$ ipython --no-banner

In [1]: import numpy as np

In [2]: np.set_printoptions(suppress=True, linewidth=200)

In [3]: data = np.load("case17.npy")

In [4]: data
Out[4]: 
array([[2, 3, 4, 5],
       [6, 7, 8, 9]])

In [5]: T = np.stack([data, 2 * data, data[::-1]])

In [6]: np.linalg.matrix_rank(T)
Out[6]: array([2, 2, 2])

In [7]: T.sum(axis=0)
Out[7]: 
array([[12, 16, 20, 24],
       [20, 24, 28, 32]])

In [8]: np.round(np.linalg.norm(T, axis=(1, 2)), 2)
Out[8]: array([16.85, 33.7 , 16.85])

In [9]: F = np.array([[0, 1, 0], [0, 0, 1], [1, 0, 0]])

In [10]: F
Out[10]: 
array([[0, 1, 0],
       [0, 0, 1],
       [1, 0, 0]])

In [11]: F.sum(axis=1)
Out[11]: array([1, 1, 1])

In [12]: pr = np.eye(3)[0]

In [13]: for _ in range(3):
    ...:     pr = pr @ F
    ...:     print(pr.round(2))
    ...: 
[0. 1. 0.]
[0. 0. 1.]
[1. 0. 0.]

In [14]: rng = np.random.default_rng(37)

In [15]: lab = rng.permutation(3)

In [16]: lab
Out[16]: array([1, 0, 2])

In [17]: other = F[lab][:, lab]

In [18]: np.allclose(other, F)
Out[18]: False

In [19]: np.round(np.linalg.det(other), 2), round(float(np.linalg.det(F[lab])), 2)
Out[19]: (np.float64(1.0), -1.0)

In [20]: np.diag(other)
Out[20]: array([0, 0, 0])

In [21]: mat = np.load("block18.npy")

In [22]: mat
Out[22]: 
array([[-0.5,  1.3, -0.9],
       [-0.6, -0.9,  0.8],
       [ 0.2, -0.9, -1.1],
       [ 2.2,  0.7,  0.9]])

In [23]: other = np.c_[mat[:, :1] @ np.array([[3]]), np.array([-1, -1, 3, -1])]

In [24]: other.round(2)
Out[24]: 
array([[-1.5, -1. ],
       [-1.8, -1. ],
       [ 0.6,  3. ],
       [ 6.6, -1. ]])

In [25]: np.round(np.linalg.norm(np.linalg.qr(mat)[0].T @ other, axis=0) ** 2 / ((other ** 2).sum(axis=0) + 1e-12), 2)
Out[25]: array([1.  , 0.97])

In [26]: np.linalg.matrix_rank(np.c_[mat, other])
Out[26]: np.int64(4)

In [27]: np.round(np.linalg.lstsq(mat, other[:, 0])[0], 2) + 0
Out[27]: array([3., 0., 0.])

In [28]: P = mat @ np.linalg.solve(mat.T @ mat, mat.T)

In [29]: np.trace(P)
Out[29]: np.float64(3.0)

In [30]: np.allclose(P @ P, P)
Out[30]: True

In [31]: np.round((np.eye(4) - P) @ mat, 2) + 0
Out[31]: 
array([[0., 0., 0.],
       [0., 0., 0.],
       [0., 0., 0.],
       [0., 0., 0.]])

In [32]: f, r1 = mat[1], mat[2]

In [33]: f @ f
Out[33]: np.float64(1.81)

In [34]: round(float(f @ r1), 2)
Out[34]: -0.19

In [35]: pr = (f @ r1) / (f @ f) * f

In [36]: np.round(r1 - pr, 2)
Out[36]: array([ 0.14, -0.99, -1.02])

In [37]: np.round((r1 - pr) @ f, 2)
Out[37]: np.float64(0.0)

In [38]: x0 = np.array([0, 1, 0])

In [39]: h1 = np.maximum(mat @ x0, 0)

In [40]: np.round(np.maximum(mat @ (3 * x0), 0), 2)
Out[40]: array([3.9, 0. , 0. , 2.1])

In [41]: np.flatnonzero(h1 > 1e-9)
Out[41]: array([0, 3])

In [42]: h1
Out[42]: array([1.3, 0. , 0. , 0.7])

In [43]: E = np.array([[0, -4, -1, 1], [4, 0, 5, -4], [1, -5, 0, 5], [-1, 4, -5, 0]])

In [44]: P = np.triu(np.array([[2, 1, -3, -1], [0, 0, -1, -1], [-2, -2, 0, -2], [1, -3, 2, 0]]), 1) + np.eye(4)

In [45]: other = P @ E @ np.linalg.inv(P)

In [46]: np.round(np.poly(other), 2) + 0
Out[46]: array([  1.,   0.,  84.,   0., 361.])

In [47]: other
Out[47]: 
array([[  2.,   5.,  20.,  29.],
       [  4.,  -3.,  19.,  30.],
       [  3., -16.,   3.,  -2.],
       [ -1.,   5.,  -3.,  -2.]])

In [48]: np.trace(other), np.trace(E)
Out[48]: (np.float64(0.0), np.int64(0))

In [49]: P @ E - E @ P
Out[49]: 
array([[  2.,  11.,   6., -25.],
       [  0.,  -3.,  17.,   9.],
       [  2.,  -9.,   8.,  -4.],
       [  0.,   1.,   1.,  -7.]])

In [50]: q, vecs = np.linalg.qr(other[:, :1])[0], np.linalg.qr(other[:, 1:])[0]

In [51]: s = np.linalg.svd(q.T @ vecs, compute_uv=False)

In [52]: s.round(2)
Out[52]: array([1.])

In [53]: np.round(np.degrees(np.arccos(s.clip(0, 1))), 2)
Out[53]: array([1.96])

In [54]: (s > 0.9).sum()
Out[54]: np.int64(1)

In [55]: np.round(np.linalg.norm(q @ q.T - vecs @ vecs.T, 2), 2)
Out[55]: np.float64(1.0)

In [56]: x0 = np.array([3, 3, 0, 1])

In [57]: E * x0
Out[57]: 
array([[  0, -12,   0,   1],
       [ 12,   0,   0,  -4],
       [  3, -15,   0,   5],
       [ -3,  12,   0,   0]])

In [58]: E @ x0
Out[58]: array([-11,   8,  -7,   9])

In [59]: q, _ = np.linalg.qr(np.array([[0.6, -0.6, -1.0, 0.6],
    ...:     [0.4, 0.8, -0.5, 2.0],
    ...:     [0.2, -1.7, 0.8, 0.5],
    ...:     [-0.4, 0.9, 1.8, 0.3]]))

In [60]: X = 5 * q

In [61]: X.round(2)
Out[61]: 
array([[-3.54, -0.04, -0.45,  3.51],
       [-2.36, -3.05, -1.78, -2.64],
       [-1.18,  3.76, -2.69, -1.49],
       [ 2.36, -1.23, -3.8 ,  1.88]])

In [62]: np.round(np.linalg.norm(X, axis=0), 2)
Out[62]: array([5., 5., 5., 5.])

In [63]: np.round(np.linalg.svd(X, compute_uv=False), 2)
Out[63]: array([5., 5., 5., 5.])

In [64]: np.round(X @ X.T, 2) + 0
Out[64]: 
array([[25.,  0.,  0.,  0.],
       [ 0., 25.,  0.,  0.],
       [ 0.,  0., 25.,  0.],
       [ 0.,  0.,  0., 25.]])

In [65]: x0 = np.array([3, 1, 1, 0])

In [66]: h1 = np.maximum(X @ x0, 0)

In [67]: h1.round(2)
Out[67]: array([0.  , 0.  , 0.  , 2.04])

In [68]: np.round(X * (h1 > 1e-9)[:, None], 2)
Out[68]: 
array([[-0.  , -0.  , -0.  ,  0.  ],
       [-0.  , -0.  , -0.  , -0.  ],
       [-0.  ,  0.  , -0.  , -0.  ],
       [ 2.36, -1.23, -3.8 ,  1.88]])

In [69]: np.round(X.T @ h1, 2)
Out[69]: array([ 4.82, -2.52, -7.76,  3.83])

In [70]: np.round(np.tanh(X @ x0), 2)
Out[70]: array([-1.  , -1.  , -0.99,  0.97])

In [71]: W0 = np.load("test11.npy")

In [72]: W0
Out[72]: 
array([[ 8.1,  3. ,  3. , -2. ],
       [-8. , -3.9, -4. , -6. ],
       [-7. ,  8. , -1.9, -1. ],
       [ 8. ,  3. ,  3. , -1.9]])

In [73]: f, r1 = W0[0], W0[2]

In [74]: f @ f
Out[74]: np.float64(87.61)

In [75]: round(float(f @ r1), 2)
Out[75]: -36.4

In [76]: pr = (f @ r1) / (f @ f) * f

In [77]: np.round(np.outer(f, r1), 2)
Out[77]: 
array([[-56.7 ,  64.8 , -15.39,  -8.1 ],
       [-21.  ,  24.  ,  -5.7 ,  -3.  ],
       [-21.  ,  24.  ,  -5.7 ,  -3.  ],
       [ 14.  , -16.  ,   3.8 ,   2.  ]])

In [78]: round(np.linalg.norm(f + r1) ** 2 + np.linalg.norm(f - r1) ** 2, 2)
Out[78]: np.float64(410.44)

In [79]: np.linalg.matrix_rank(np.outer(f, r1))
Out[79]: np.int64(1)
